$ python -q
>>> import numpy as np
>>> np.set_printoptions(precision=3, suppress=True, linewidth=140, legacy="1.25")
>>> tidy = lambda a: np.round(a, 3) + 0
>>> W0 = np.load("sample7.npy")
>>> print(tidy(W0))
[[1.    0.    0.    0.   ]
 [0.    0.333 0.333 0.333]
 [0.    0.    1.    0.   ]
 [0.    0.    0.    1.   ]]
>>> # 2 blocks once reordered
>>> evals, evecs = np.linalg.eig(W0)
>>> print(tidy(np.sort(np.linalg.eigvals(np.linalg.inv(W0)))))
[1. 1. 1. 3.]
>>> print(tidy(np.sort(np.linalg.eigvals(W0 @ W0))))
[0.111 1.    1.    1.   ]
>>> print(tidy(np.prod(evals)))
0.333
>>> print(tidy(np.sort(np.linalg.eigvals(W0.T))))
[0.333 1.    1.    1.   ]
>>> print(W0 @ evecs[:, 0] - evals[0] * evecs[:, 0])
[0. 0. 0. 0.]
>>> proj = np.triu(np.array([[3, 1, 6, 8], [8, 2, 9, 8], [0, 6, 0, 1], [1, 5, 1, 8]]), 1) + np.eye(4)
>>> other = proj @ W0 @ np.linalg.inv(proj)
>>> print(tidy(np.linalg.det(other)))
0.333
>>> print(tidy(np.poly(other)))
[ 1.    -3.333  4.    -2.     0.333]
>>> x0 = np.array([2, 2, 2, 3])
>>> rhs = W0 @ x0
>>> c, lr = np.zeros(4), 1 / np.linalg.norm(W0, 2) ** 2
>>> for i in range(30):
...     c -= lr * W0.T @ (W0 @ c - rhs)
...     if i % 10 == 0: print(i, round(np.linalg.norm(W0 @ c - rhs), 3))
... 
0 0.588
10 0.197
20 0.093
>>> print(tidy(np.linalg.cond(W0)))
3.732
>>> Q = W0.astype(float).copy()
>>> for j in range(4):
...     Q[:, j] -= Q[:, :j] @ (Q[:, :j].T @ Q[:, j])
...     Q[:, j] /= np.linalg.norm(Q[:, j])
... 
>>> print(Q)
[[1. 0. 0. 0.]
 [0. 1. 0. 0.]
 [0. 0. 1. 0.]
 [0. 0. 0. 1.]]
>>> print(tidy(Q.T @ W0))
[[1.    0.    0.    0.   ]
 [0.    0.333 0.333 0.333]
 [0.    0.    1.    0.   ]
 [0.    0.    0.    1.   ]]
>>> print(Q.T @ Q)
[[1. 0. 0. 0.]
 [0. 1. 0. 0.]
 [0. 0. 1. 0.]
 [0. 0. 0. 1.]]
